$ ipython --no-banner

In [1]: import numpy as np

In [2]: np.set_printoptions(precision=2, suppress=True, linewidth=200, floatmode="fixed")

In [3]: J = np.load("mat.npy")

In [4]: print(J)
[[-1  0 -2 -1  1  0]
 [ 0  1  2  1 -1  0]
 [-2  1  1  2  1  2]
 [ 2 -1  2 -2 -1  2]
 [ 1  2 -2  2  0  2]
 [-2  0  1  1  1  1]
 [-1 -3 -8 -4  4  0]]

In [5]: proj = J @ np.linalg.solve(J.T @ J, J.T)

In [6]: print(np.diag(proj))
[0.91 0.18 1.00 1.00 1.00 1.00 0.91]

In [7]: print(proj.round(2) + 0)
[[ 0.91  0.27  0.00  0.00  0.00  0.00  0.09]
 [ 0.27  0.18  0.00  0.00  0.00  0.00 -0.27]
 [ 0.00  0.00  1.00  0.00  0.00  0.00  0.00]
 [ 0.00  0.00  0.00  1.00  0.00  0.00  0.00]
 [ 0.00  0.00  0.00  0.00  1.00  0.00  0.00]
 [ 0.00  0.00  0.00  0.00  0.00  1.00  0.00]
 [ 0.09 -0.27  0.00  0.00  0.00  0.00  0.91]]

In [8]: print(np.round(np.linalg.eigvalsh(proj), 2) + 0)
[0.00 1.00 1.00 1.00 1.00 1.00 1.00]

In [9]: print(np.round(proj @ J[:, 4], 2) + 0)
[ 1.00 -1.00  1.00 -1.00  0.00  1.00  4.00]

In [10]: Y = np.c_[J[:, :5] @ np.array([[2, 3, 0, 1, 0],
    ...:     [1, 1, -1, 3, -3],
    ...:     [-1, 3, 3, -2, 2],
    ...:     [1, 3, -3, -1, 1],
    ...:     [-3, -2, 0, -3, 3]]), np.array([-1, 0, -2, -3, 2, 2, -1])]

In [11]: print(Y)
[[ -4 -14  -3   1  -2  -1]
 [  3  12   2   1  -1   0]
 [ -5   2  -4  -6   4  -2]
 [  2   7  13   0   2  -3]
 [  8   5 -14   9  -8   2]
 [ -7  -2   0  -8   6   2]
 [-13 -50  -9  -2   1  -1]]

In [12]: print(np.linalg.matrix_rank(Y))
6

In [13]: vec = np.array([-1, -1, 1, -3, -1, 0])

In [14]: target = Y @ vec

In [15]: print(np.round(np.linalg.solve(Y.T @ Y, Y.T @ target), 2) + 0)
[-1.00 -1.00  1.00 -3.00 -1.00  0.00]

In [16]: print(np.round(np.linalg.lstsq(Y, target)[0], 2) + 0)
[-1.00 -1.00  1.00 -3.00 -1.00  0.00]

In [17]: print(target)
[ 14 -15  13   2 -46  27  59]

In [18]: rng = np.random.default_rng(5942)

In [19]: target = target + 0.02 * rng.normal(size=7)

In [20]: print(target)
[ 14.01 -15.00  13.01   1.98 -45.98  27.04  58.98]

In [21]: coef, *_ = np.linalg.lstsq(Y, target)

In [22]: print(coef)
[-1.04 -0.99  1.00 -2.94 -0.96  0.01]

In [23]: print(coef.round())
[-1.00 -1.00  1.00 -3.00 -1.00  0.00]
